$ python -q
>>> import numpy as np
>>> np.set_printoptions(precision=2, suppress=True, linewidth=160)
>>> rd = lambda a: np.round(a, 2) + 0
>>> arr = np.load("data.npy")
>>> rd(arr)
array([[0.1 , 0.19, 0.05, 0.19, 0.1 , 0.05, 0.19, 0.1 , 0.05, 0.  ],
       [0.14, 0.11, 0.14, 0.09, 0.14, 0.  , 0.11, 0.11, 0.09, 0.06],
       [0.14, 0.1 , 0.17, 0.17, 0.07, 0.03, 0.07, 0.03, 0.17, 0.03],
       [0.03, 0.13, 0.13, 0.1 , 0.  , 0.1 , 0.16, 0.16, 0.06, 0.13],
       [0.04, 0.11, 0.18, 0.11, 0.14, 0.04, 0.04, 0.14, 0.04, 0.18],
       [0.1 , 0.13, 0.  , 0.1 , 0.  , 0.19, 0.13, 0.06, 0.13, 0.16],
       [0.12, 0.  , 0.17, 0.12, 0.17, 0.12, 0.21, 0.04, 0.04, 0.  ],
       [0.09, 0.  , 0.13, 0.04, 0.09, 0.  , 0.17, 0.22, 0.09, 0.17],
       [0.14, 0.  , 0.1 , 0.1 , 0.1 , 0.19, 0.  , 0.24, 0.05, 0.1 ],
       [0.  , 0.15, 0.15, 0.15, 0.07, 0.15, 0.11, 0.07, 0.07, 0.07]])
>>> B = np.linalg.inv(arr)
>>> rd(np.linalg.det(arr) * np.linalg.det(B))
np.float64(1.0)
>>> rd(arr @ B)
array([[1., 0., 0., 0., 0., 0., 0., 0., 0., 0.],
       [0., 1., 0., 0., 0., 0., 0., 0., 0., 0.],
       [0., 0., 1., 0., 0., 0., 0., 0., 0., 0.],
       [0., 0., 0., 1., 0., 0., 0., 0., 0., 0.],
       [0., 0., 0., 0., 1., 0., 0., 0., 0., 0.],
       [0., 0., 0., 0., 0., 1., 0., 0., 0., 0.],
       [0., 0., 0., 0., 0., 0., 1., 0., 0., 0.],
       [0., 0., 0., 0., 0., 0., 0., 1., 0., 0.],
       [0., 0., 0., 0., 0., 0., 0., 0., 1., 0.],
       [0., 0., 0., 0., 0., 0., 0., 0., 0., 1.]])
>>> rd(np.linalg.cond(arr))
np.float64(31.21)
>>> def softmax(z):
...     e = np.exp(z - z.max(axis=-1, keepdims=True))
...     return e / e.sum(axis=-1, keepdims=True)
... 
>>> print(rd(softmax(arr[7])))
[0.1  0.09 0.1  0.09 0.1  0.09 0.11 0.11 0.1  0.11]
>>> rd(softmax(10 * arr[7]))
array([0.07, 0.03, 0.11, 0.04, 0.07, 0.03, 0.16, 0.25, 0.07, 0.16])
>>> S = arr @ arr.T / np.sqrt(10)
>>> rd(softmax(S))
array([[0.1, 0.1, 0.1, 0.1, 0.1, 0.1, 0.1, 0.1, 0.1, 0.1],
       [0.1, 0.1, 0.1, 0.1, 0.1, 0.1, 0.1, 0.1, 0.1, 0.1],
       [0.1, 0.1, 0.1, 0.1, 0.1, 0.1, 0.1, 0.1, 0.1, 0.1],
       [0.1, 0.1, 0.1, 0.1, 0.1, 0.1, 0.1, 0.1, 0.1, 0.1],
       [0.1, 0.1, 0.1, 0.1, 0.1, 0.1, 0.1, 0.1, 0.1, 0.1],
       [0.1, 0.1, 0.1, 0.1, 0.1, 0.1, 0.1, 0.1, 0.1, 0.1],
       [0.1, 0.1, 0.1, 0.1, 0.1, 0.1, 0.1, 0.1, 0.1, 0.1],
       [0.1, 0.1, 0.1, 0.1, 0.1, 0.1, 0.1, 0.1, 0.1, 0.1],
       [0.1, 0.1, 0.1, 0.1, 0.1, 0.1, 0.1, 0.1, 0.1, 0.1],
       [0.1, 0.1, 0.1, 0.1, 0.1, 0.1, 0.1, 0.1, 0.1, 0.1]])
>>> q, evecs = np.linalg.qr(arr[:, :8])[0], np.linalg.qr(arr[:, 8:])[0]
>>> sigma = np.linalg.svd(q.T @ evecs, compute_uv=False)
>>> (sigma > 0.9).sum()
np.int64(2)
>>> rd(np.degrees(np.arccos(sigma.clip(0, 1))))
array([14.25, 24.14])
>>> rng = np.random.default_rng(58798)
>>> lab = rng.permutation(10)
>>> B = arr[:, lab] * rng.choice([-1, 1], 10)
>>> rd(B)
array([[-0.1 ,  0.19,  0.05, -0.05,  0.19, -0.1 , -0.1 ,  0.05,  0.  , -0.19],
       [-0.14,  0.09,  0.  , -0.14,  0.11, -0.14, -0.11,  0.09,  0.06, -0.11],
       [-0.07,  0.17,  0.03, -0.17,  0.1 , -0.14, -0.03,  0.17,  0.03, -0.07],
       [ 0.  ,  0.1 ,  0.1 , -0.13,  0.13, -0.03, -0.16,  0.06,  0.13, -0.16],
       [-0.14,  0.11,  0.04, -0.18,  0.11, -0.04, -0.14,  0.04,  0.18, -0.04],
       [ 0.  ,  0.1 ,  0.19,  0.  ,  0.13, -0.1 , -0.06,  0.13,  0.16, -0.13],
       [-0.17,  0.12,  0.12, -0.17,  0.  , -0.12, -0.04,  0.04,  0.  , -0.21],
       [-0.09,  0.04,  0.  , -0.13,  0.  , -0.09, -0.22,  0.09,  0.17, -0.17],
       [-0.1 ,  0.1 ,  0.19, -0.1 ,  0.  , -0.14, -0.24,  0.05,  0.1 ,  0.  ],
       [-0.07,  0.15,  0.15, -0.15,  0.15,  0.  , -0.07,  0.07,  0.07, -0.11]])
>>> Uu, _, Vh = np.linalg.svd(arr.T @ B)
>>> rd(np.linalg.lstsq(arr, B)[0])
array([[ 0.,  0.,  0.,  0.,  0., -1.,  0.,  0.,  0.,  0.],
       [ 0.,  0.,  0.,  0.,  1.,  0.,  0.,  0.,  0.,  0.],
       [ 0.,  0.,  0., -1.,  0.,  0.,  0.,  0.,  0.,  0.],
       [ 0.,  1.,  0.,  0.,  0.,  0.,  0.,  0.,  0.,  0.],
       [-1.,  0.,  0.,  0.,  0.,  0.,  0.,  0.,  0.,  0.],
       [ 0.,  0.,  1.,  0.,  0.,  0.,  0.,  0.,  0.,  0.],
       [ 0.,  0.,  0.,  0.,  0.,  0.,  0.,  0.,  0., -1.],
       [ 0.,  0.,  0.,  0.,  0.,  0., -1.,  0.,  0.,  0.],
       [ 0.,  0.,  0.,  0.,  0.,  0.,  0.,  1.,  0.,  0.],
       [ 0.,  0.,  0.,  0.,  0.,  0.,  0.,  0.,  1.,  0.]])
>>> rd(Uu @ Vh)
array([[ 0.,  0.,  0.,  0.,  0., -1.,  0.,  0.,  0.,  0.],
       [ 0.,  0.,  0.,  0.,  1.,  0.,  0.,  0.,  0.,  0.],
       [ 0.,  0.,  0., -1.,  0.,  0.,  0.,  0.,  0.,  0.],
       [ 0.,  1.,  0.,  0.,  0.,  0.,  0.,  0.,  0.,  0.],
       [-1.,  0.,  0.,  0.,  0.,  0.,  0.,  0.,  0.,  0.],
       [ 0.,  0.,  1.,  0.,  0.,  0.,  0.,  0.,  0.,  0.],
       [ 0.,  0.,  0.,  0.,  0.,  0.,  0.,  0.,  0., -1.],
       [ 0.,  0.,  0.,  0.,  0.,  0., -1.,  0.,  0.,  0.],
       [ 0.,  0.,  0.,  0.,  0.,  0.,  0.,  1.,  0.,  0.],
       [ 0.,  0.,  0.,  0.,  0.,  0.,  0.,  0.,  1.,  0.]])
>>> lab = rng.permutation(10)
>>> print(lab)
[9 1 0 6 2 3 8 5 7 4]
>>> B = arr[lab][:, lab]
>>> print(rd(np.sort(np.abs(np.linalg.eigvals(B)))))
[0.11 0.12 0.12 0.12 0.12 0.16 0.16 0.17 0.17 1.  ]
>>> rd(np.linalg.det(B)), rd(np.linalg.det(arr[lab]))
(np.float64(0.0), np.float64(0.0))
>>> M = np.array([[2, -1, 0, 0], [2, -1, 0, 0], [0, 0, 2, -1], [0, 0, 2, -1]])
>>> np.linalg.determinant(M)
Traceback (most recent call last):
  File "<python-input-31>", line 1, in <module>
    np.linalg.determinant(M)
    ^^^^^^^^^^^^^^^^^^^^^
AttributeError: module 'numpy.linalg' has no attribute 'determinant'
>>> print(rd(np.sort(np.abs(np.linalg.eigvals(M)))))
[0. 0. 1. 1.]
>>> (M - M.T) / 2
array([[ 0. , -1.5,  0. ,  0. ],
       [ 1.5,  0. ,  0. ,  0. ],
       [ 0. ,  0. ,  0. , -1.5],
       [ 0. ,  0. ,  1.5,  0. ]])
>>> print(np.allclose(M @ M.T, M.T @ M))
False
>>> print(rd(np.abs(np.linalg.eigvals(M)).max()))
1.0
>>> (M + M.T) / 2
array([[ 2. ,  0.5,  0. ,  0. ],
       [ 0.5, -1. ,  0. ,  0. ],
       [ 0. ,  0. ,  2. ,  0.5],
       [ 0. ,  0. ,  0.5, -1. ]])
>>> np.linalg.matrix_power(M, 3)
array([[ 2, -1,  0,  0],
       [ 2, -1,  0,  0],
       [ 0,  0,  2, -1],
       [ 0,  0,  2, -1]])
>>> np.allclose(M, M.T)
False
>>> M @ M
array([[ 2, -1,  0,  0],
       [ 2, -1,  0,  0],
       [ 0,  0,  2, -1],
       [ 0,  0,  2, -1]])
>>> print(rd(np.linalg.det(M)))
0.0
>>> proj = np.triu(np.array([[1, 2, 0, 1], [0, 0, 1, 1], [1, 1, 2, 2], [1, 1, 0, 2]]), 1) + np.eye(4)
>>> B = proj @ M @ np.linalg.inv(proj)
>>> rd(np.linalg.det(B))
np.float64(0.0)
>>> rd(np.poly(B))
array([ 1., -2.,  1.,  0.,  0.])
>>> print(B)
[[  6. -15.  17. -26.]
 [  2.  -5.   9. -17.]
 [  0.   0.   6. -15.]
 [  0.   0.   2.  -5.]]
>>> np.trace(B), np.trace(M)
(np.float64(2.0), np.int64(2))
>>> f = np.array([2, 0])
>>> np.polyval(f, B[2])
array([  0.,   0.,  12., -30.])
>>> np.convolve(B[2], f)
array([  0.,   0.,  12., -30.,   0.])
>>> M.reshape(-1, 2)
array([[ 2, -1],
       [ 0,  0],
       [ 2, -1],
       [ 0,  0],
       [ 0,  0],
       [ 2, -1],
       [ 0,  0],
       [ 2, -1]])
>>> T = M.reshape(4, 2, -1)
>>> np.einsum("ihd,ihd->ih", T, T)
array([[5, 0],
       [5, 0],
       [0, 5],
       [0, 5]])
>>> T.transpose(1, 0, 2)
array([[[ 2, -1],
        [ 2, -1],
        [ 0,  0],
        [ 0,  0]],

       [[ 0,  0],
        [ 0,  0],
        [ 2, -1],
        [ 2, -1]]])
>>> print(np.swapaxes(T, 1, 2)[1])
[[ 2  0]
 [-1  0]]
>>> T[:, 0]
array([[ 2, -1],
       [ 2, -1],
       [ 0,  0],
       [ 0,  0]])
>>> A = np.load("x.npy")
>>> A
array([[ 205,  -11,  -31,  -57, -163],
       [ -11,  101,  -24,  118,  -35],
       [ -31,  -24,  142,  -95,   12],
       [ -57,  118,  -95,  208,   22],
       [-163,  -35,   12,   22,  219]])
>>> proj = np.triu(np.array([[-3, 6, 7, 5, 8],
...     [-3, 6, 1, -9, -2],
...     [-4, -6, 5, 3, -9],
...     [-5, 7, 1, -5, 0],
...     [3, -7, -9, -6, 1]]), 1) + np.eye(5)
>>> B = proj @ A @ np.linalg.inv(proj)
>>> np.linalg.matrix_rank(B)
np.int64(5)
>>> proj @ A - A @ proj
array([[-1872.,  -482.,  -953.,   228.,  -205.],
       [  808.,  -950.,   949.,  -975.,  -550.],
       [ 1296.,   855.,  -152.,   -61.,  -427.],
       [    0.,   342.,   281.,  1632.,  -163.],
       [    0.,   978.,  1176.,   464.,  1342.]])
>>> B
array([[ -1667.,  10739.,   1370., 102078.,  48717.],
       [   797.,  -5697.,   1067., -60352.,  -8826.],
       [  1265.,  -6945.,  -2161., -62016., -45352.],
       [   -57.,    460.,   -156.,   5101.,     -6.],
       [  -163.,    943.,    210.,   8694.,   5299.]])
>>> B = arr / np.sqrt((arr ** 2).mean(axis=1, keepdims=True))
>>> np.linalg.matrix_rank(B) == np.linalg.matrix_rank(arr)
np.True_
>>> rd(B[7])
array([0.71, 0.  , 1.07, 0.36, 0.71, 0.  , 1.42, 1.78, 0.71, 1.42])
>>> rd(arr - arr.mean(axis=1, keepdims=True))
array([[ 0.  ,  0.09, -0.05,  0.09,  0.  , -0.05,  0.09,  0.  , -0.05, -0.1 ],
       [ 0.04,  0.01,  0.04, -0.01,  0.04, -0.1 ,  0.01,  0.01, -0.01, -0.04],
       [ 0.04,  0.  ,  0.07,  0.07, -0.03, -0.07, -0.03, -0.07,  0.07, -0.07],
       [-0.07,  0.03,  0.03,  0.  , -0.1 ,  0.  ,  0.06,  0.06, -0.04,  0.03],
       [-0.06,  0.01,  0.08,  0.01,  0.04, -0.06, -0.06,  0.04, -0.06,  0.08],
       [ 0.  ,  0.03, -0.1 ,  0.  , -0.1 ,  0.09,  0.03, -0.04,  0.03,  0.06],
       [ 0.03, -0.1 ,  0.07,  0.03,  0.07,  0.03,  0.11, -0.06, -0.06, -0.1 ],
       [-0.01, -0.1 ,  0.03, -0.06, -0.01, -0.1 ,  0.07,  0.12, -0.01,  0.07],
       [ 0.04, -0.1 ,  0.  ,  0.  ,  0.  ,  0.09, -0.1 ,  0.14, -0.05,  0.  ],
       [-0.1 ,  0.05,  0.05,  0.05, -0.03,  0.05,  0.01, -0.03, -0.03, -0.03]])
>>> W1 = np.array([[-8, 6, 4], [-2, -5, 8], [-3, -1, 6], [6, 3, 3], [-1, 7, 1]])
>>> c = np.array([0, 1, 3])
>>> act = np.maximum(A @ W1 + c, 0)
>>> act
array([[   0,    5,  215],
       [ 701,    0,  942],
       [   0,    0,  266],
       [1731,    0,  795],
       [1251,  785,    0]])
>>> (act > 0).astype(int)
array([[0, 1, 1],
       [1, 0, 1],
       [0, 0, 1],
       [1, 0, 1],
       [1, 1, 0]])
>>> np.linalg.matrix_rank(act)
np.int64(3)
>>> basis = np.array([[4, -2, -4], [4, -2, -5], [-3, -1, -5]])
>>> act @ basis
array([[  -625,   -225,  -1100],
       [   -22,  -2344,  -7514],
       [  -798,   -266,  -1330],
       [  4539,  -4257, -10899],
       [  8144,  -4072,  -8929]])
>>> W1 @ basis
array([[-20,   0, -18],
       [-52,   6,  -7],
       [-34,   2, -13],
       [ 27, -21, -54],
       [ 21, -13, -36]])
>>> (act @ basis).round(6).argmax(axis=1)
array([1, 0, 1, 0, 0])
>>> B = A / np.linalg.norm(A, axis=1, keepdims=True)
>>> cov = B @ B.T
>>> (np.abs(cov) > 0.9).astype(int)
array([[1, 0, 0, 0, 1],
       [0, 1, 0, 1, 0],
       [0, 0, 1, 0, 0],
       [0, 1, 0, 1, 0],
       [1, 0, 0, 0, 1]])
>>> rd(np.linalg.norm(B, axis=1))
array([1., 1., 1., 1., 1.])
>>> np.argwhere(np.triu(np.abs(cov) > 0.95, 1))
array([], shape=(0, 2), dtype=int64)
>>> rd(np.degrees(np.arccos(np.clip(cov[0, 4], -1, 1))))
np.float64(160.5)
>>> B = np.array([[1, 2, 2], [2, 4, 4], [0, 3, 1], [1, 0, 1]])
>>> print(np.einsum("ij->j", M))
[ 4 -2  4 -2]
>>> np.linalg.matrix_rank(M @ B)
np.int64(1)
>>> B @ M
Traceback (most recent call last):
  File "<python-input-86>", line 1, in <module>
    B @ M
    ~~^~~
ValueError: matmul: Input operand 1 has a mismatch in its core dimension 0, with gufunc signature (n?,k),(k,m?)->(n?,m?) (size 4 is different from 3)
>>> print(np.einsum("ik,kj->ij", M, B))
[[ 0  0  0]
 [ 0  0  0]
 [-1  6  1]
 [-1  6  1]]
>>> K = np.loadtxt("test8.csv", delimiter=",")
>>> print(K)
[[ -1.3  -0.1  -1.    0.   -0.5  -0.1   0.6]
 [ -0.3  -1.   -1.2  -0.5  -0.4   0.3   1.9]
 [  1.2  -1.   -2.3   0.2   0.4   1.    0.4]
 [ -1.   -1.1  -0.7   0.1   0.8   0.8  -0.3]
 [  0.7  -0.6   0.4   0.5   0.3   0.6   0.8]
 [  0.8  -0.6   1.2  -0.6  -1.5   0.7  -0.1]
 [ -0.4  -1.4   0.   -1.4   0.5   1.2  -1.6]
 [ -2.3  -0.1   2.1   0.6   0.2   0.7   0.8]
 [ -0.6  -0.5   1.1   0.2   0.5   0.5   0.4]
 [  1.7  -1.9   0.7   0.9  -1.4  -1.6   0. ]
 [  1.2  -0.3   0.5  -0.8   0.4   1.6   1.3]
 [ -0.7   1.1  -0.2   1.2  -1.   -0.6   1.8]
 [ -0.1   0.4  -0.2  -1.1  -1.9   0.    1.4]
 [  2.  -54.  -32.  -10.   18.   20.   14. ]
 [  2.3   1.5  -1.1  -0.7   1.2  -0.3  -0.5]
 [ -1.1   0.2   0.7  -0.1   0.9   1.8  -1.8]
 [ -0.1   0.2  -0.6   0.3  -0.2   0.9  -0.8]
 [  0.   -2.1   1.9   0.7  -0.3   2.2   0.7]
 [ -1.2  -0.6  -0.2   0.6   0.6  -0.2   0.9]
 [  1.2   1.2   1.3  -0.9   1.7  -0.1   0.4]
 [  0.6  -1.8   0.1   1.1  -0.6   0.7  -0.6]
 [ -0.2   0.2  -0.1  -0.1   0.6  -1.   -0.3]]
>>> Uu, sigma, Vh = np.linalg.svd(K)
>>> print(np.argmax(sigma[:-1] / (sigma[1:] + 1e-6)) + 1)
1
>>> B = Uu[:, :1] @ np.diag(sigma[:1]) @ Vh[:1]
>>> np.linalg.matrix_rank(B)
np.int64(1)
>>> dist = np.linalg.norm(K[:, None] - K[None], axis=-1)
>>> print((dist + 1e9 * np.eye(22)).round(6).argmin(axis=1))
[18  0  1 18  8  4  3  8  4 20  4  0  1  2 19  6  3  8  0 21  4 18]
>>> dist.mean(axis=1).argmax()
np.int64(13)
>>> dist[17].round(6).argsort(kind="stable")[:4]
array([17,  8, 20,  4])
>>> dist.shape
(22, 22)
>>> np.linalg.matrix_rank(dist ** 2)
np.int64(9)
>>> B = np.array([[1, 2], [2, 1], [0, 1], [1, 3], [1, 0], [1, 0], [2, 1]])
>>> np.vstack([K, B.T]).shape
(24, 7)
>>> np.linalg.matrix_rank(K @ B)
np.int64(2)
>>> B @ K
Traceback (most recent call last):
  File "<python-input-103>", line 1, in <module>
    B @ K
    ~~^~~
ValueError: matmul: Input operand 1 has a mismatch in its core dimension 0, with gufunc signature (n?,k),(k,m?)->(n?,m?) (size 22 is different from 2)
